$ python -q
>>> import numpy as np
>>> np.set_printoptions(precision=3, suppress=True, linewidth=140, floatmode="fixed")
>>> M = np.loadtxt("arr.csv", delimiter=",")
>>> print(M)
[[-2.000  0.000  0.000]
 [ 0.000  0.000  0.000]
 [ 0.000  0.000  1.000]]
>>> # symmetric, so the eigenvalues are real
>>> proj = np.triu(np.array([[0, 4, 2], [1, 3, 7], [6, 9, 3]]), 1) + np.eye(3)
>>> M2 = proj @ M @ np.linalg.inv(proj)
>>> print(np.poly(M2))
[ 1.000  1.000 -2.000  0.000]
>>> print(np.trace(M2), np.trace(M))
-1.0 -1.0
>>> print(proj @ M - M @ proj)
[[0.000 8.000 6.000]
 [0.000 0.000 7.000]
 [0.000 0.000 0.000]]
>>> print(np.linalg.matrix_rank(M2))
2
>>> print(M2)
[[ -2.000   8.000 -50.000]
 [  0.000   0.000   7.000]
 [  0.000   0.000   1.000]]
>>> print(np.abs(M2).max())
50.0
>>> print(np.count_nonzero(M2))
5
>>> print(M2.mean(axis=0))
[ -0.667   2.667 -14.000]
>>> print(M2.shape)
(3, 3)
>>> print(np.round(np.linalg.svd(M2, compute_uv=False), 3) + 0)
[51.154  1.140  0.000]
>>> feats = np.maximum(np.array([[3, -2],
...     [1, -2],
...     [0, 0],
...     [1, 1],
...     [1, 1],
...     [3, -3],
...     [2, 1],
...     [-2, 1],
...     [2, 3],
...     [-1, -2],
...     [3, 2],
...     [-1, 1],
...     [1, -2],
...     [2, -2],
...     [-1, -2],
...     [3, -2],
...     [0, 0],
...     [-1, -3],
...     [2, 1]]) @ np.array([[4, -5, 4], [-2, 1, -2]]) + np.array([-3, -1, 2]), 0)
>>> print(feats)
[[13  0 18]
 [ 5  0 10]
 [ 0  0  2]
 [ 0  0  4]
 [ 0  0  4]
 [15  0 20]
 [ 3  0  8]
 [ 0 10  0]
 [ 0  0  4]
 [ 0  2  2]
 [ 5  0 10]
 [ 0  5  0]
 [ 5  0 10]
 [ 9  0 14]
 [ 0  2  2]
 [13  0 18]
 [ 0  0  2]
 [ 0  1  4]
 [ 3  0  8]]
>>> proj = feats @ np.linalg.solve(feats.T @ feats, feats.T)
>>> print(np.round(np.linalg.eigvalsh(proj), 3) + 0)
[0.000 0.000 0.000 0.000 0.000 0.000 0.000 0.000 0.000 0.000 0.000 0.000 0.000 0.000 0.000 0.000 1.000 1.000 1.000]
>>> print(np.diag(proj))
[0.241 0.084 0.030 0.120 0.120 0.343 0.107 0.752 0.120 0.055 0.084 0.188 0.084 0.113 0.055 0.241 0.030 0.122 0.107]
>>> x = np.array([5, -8, 5])
>>> target = feats @ x
>>> b, lr = np.zeros(3), 1 / np.linalg.norm(feats, 2) ** 2
>>> for i in range(10):
...     b -= lr * feats.T @ (feats @ b - target)
...     if i % 2 == 0: print(i, round(np.linalg.norm(feats @ b - target), 3))
... 
0 89.127
2 79.644
4 71.175
6 63.611
8 56.857
>>> print(round(float(np.linalg.cond(feats)), 3))
7.835
>>> print(b)
[ 4.029 -3.452  5.596]
>>> x = np.array([6, 0, 5])
>>> target = feats @ x
>>> print(target)
[168  80  10  20  20 190  58   0  20  10  80   0  80 124  10 168  10  20  58]
>>> print(np.round(np.linalg.lstsq(feats, target)[0], 3) + 0)
[6.000 0.000 5.000]
>>> rng = np.random.default_rng(35)
>>> target = target + 0.02 * rng.normal(size=19)
>>> print(target)
[167.977  80.015  10.023  20.015  20.029 190.000  57.972  -0.001  20.010  10.008  79.988  -0.041  80.042 124.000  10.009 167.987   9.984
  20.013  58.019]
>>> b, *_ = np.linalg.lstsq(feats, target)
>>> print(b.round())
[ 6.000 -0.000  5.000]
>>> print(b)
[ 5.995 -0.002  5.003]
>>> print([round(float(np.linalg.norm(np.linalg.solve(feats.T @ feats + lam * np.eye(3), feats.T @ target))), 2) for lam in (0, 1, 10, 100)])
[7.81, 7.79, 7.65, 7.18]
>>> data = np.load("data.npy")
>>> print(data)
[[ 3 -2  0]
 [-2  3 -2]
 [ 3  3 -1]]
>>> t3 = np.stack([data, -2 * data, data[::-1]])
>>> print(np.einsum("bij,cij->bc", t3, t3))
[[ 49 -98  23]
 [-98 196 -46]
 [ 23 -46  49]]
>>> print(np.linalg.matrix_rank(t3))
[3 3 3]
>>> print(t3.shape)
(3, 3, 3)
>>> print(np.linalg.matrix_rank(t3.reshape(3, -1)))
2
>>> print(np.linalg.det(t3))
[  25.000 -200.000  -25.000]
>>> X = np.loadtxt("sample13.csv", delimiter=",")
>>> print(X)
[[ 0.974  0.000  1.048]
 [ 1.001  0.054  1.064]
 [ 0.977 -0.039  0.979]
 [ 1.011 -0.048  0.954]
 [ 1.056  0.008  1.000]
 [ 0.993 -0.023  0.977]
 [ 0.944 -0.041  0.959]
 [ 2.026  2.022 -0.090]
 [ 2.029  1.980 -0.021]
 [ 2.035  1.989 -0.052]
 [ 2.009  2.032  0.024]
 [ 1.984  1.950  0.023]
 [ 1.949  1.952  0.003]
 [ 1.967  2.035  0.024]]
>>> M2 = X / np.sqrt((X ** 2).mean(axis=1, keepdims=True))
>>> print(np.linalg.norm(M2, axis=1))
[1.732 1.732 1.732 1.732 1.732 1.732 1.732 1.732 1.732 1.732 1.732 1.732 1.732 1.732]
>>> print(np.linalg.matrix_rank(M2) == np.linalg.matrix_rank(X))
True
>>> W2 = X[[7, 5]].astype(float)
>>> for _ in range(3):
...     z = np.linalg.norm(X[:, None] - W2, axis=-1).argmin(axis=1)
...     W2 = np.array([X[z == j].mean(axis=0) for j in range(2)])
... 
>>> print(z)
[1 1 1 1 1 1 1 0 0 0 0 0 0 0]
>>> print(np.abs(W2[1] - W2[0]).argmax())
1
>>> print(W2)
[[ 2.000  1.994 -0.013]
 [ 0.994 -0.013  0.997]]
>>> print(np.bincount(z))
[7 7]
>>> M2 = X + rng.integers(-2, 3, (14, 2)) @ rng.integers(-2, 3, (2, 3))
>>> print(M2)
[[-0.026  2.000  3.048]
 [ 0.001  2.054 -2.936]
 [-0.023  1.961  0.979]
 [-1.989  5.952 -1.046]
 [ 1.056  0.008  5.000]
 [ 0.993 -0.023 -1.023]
 [ 3.944 -6.041  4.959]
 [ 4.026 -1.978  3.910]
 [ 2.029  1.980 -2.021]
 [-1.965  9.989 -4.052]
 [ 2.009  2.032  2.024]
 [ 0.984  3.950 -3.977]
 [ 2.949 -0.048  2.003]
 [ 2.967  0.035 -1.976]]
>>> print(np.abs(M2 - X).sum(axis=1))
[ 5.000  7.000  3.000 11.000  4.000  2.000 13.000 10.000  2.000 16.000  2.000  7.000  5.000  5.000]
>>> print(np.round(np.linalg.svd(M2 - X, compute_uv=False), 3) + 0)
[17.017  7.377  0.000]
>>> print(M2 - X)
[[-1.000  2.000  2.000]
 [-1.000  2.000 -4.000]
 [-1.000  2.000  0.000]
 [-3.000  6.000 -2.000]
 [ 0.000  0.000  4.000]
 [ 0.000  0.000 -2.000]
 [ 3.000 -6.000  4.000]
 [ 2.000 -4.000  4.000]
 [ 0.000  0.000 -2.000]
 [-4.000  8.000 -4.000]
 [ 0.000  0.000  2.000]
 [-1.000  2.000 -4.000]
 [ 1.000 -2.000  2.000]
 [ 1.000 -2.000 -2.000]]
>>> print(round(np.abs(np.linalg.eigvals(M)).max(), 3))
2.0
>>> print((M - M.T) / 2)
[[0.000 0.000 0.000]
 [0.000 0.000 0.000]
 [0.000 0.000 0.000]]
>>> print(M @ M)
[[4.000 0.000 0.000]
 [0.000 0.000 0.000]
 [0.000 0.000 1.000]]
>>> print(np.allclose(M @ M.T, M.T @ M))
True
>>> print(np.sort(np.abs(np.linalg.eigvals(M))))
[0.000 1.000 2.000]
>>> M2 = np.array([[-1, 2], [5, 5]])
>>> J = np.block([[np.zeros((2, 2)), M2], [M2.T, np.zeros((2, 2))]])
>>> print(J)
[[ 0.000  0.000 -1.000  2.000]
 [ 0.000  0.000  5.000  5.000]
 [-1.000  5.000  0.000  0.000]
 [ 2.000  5.000  0.000  0.000]]
>>> f = np.array([4, 4, 2, -3])
>>> M2 = J + np.outer(f, np.eye(4)[3])
>>> print(np.linalg.matrix_rank(np.linalg.inv(M2) - np.linalg.inv(J), tol=1e-8))
1
>>> print(round(float(np.linalg.det(M2) / np.linalg.det(J)), 3), round(float(1 + np.linalg.solve(J, f)[3]), 3))
2.6 2.6
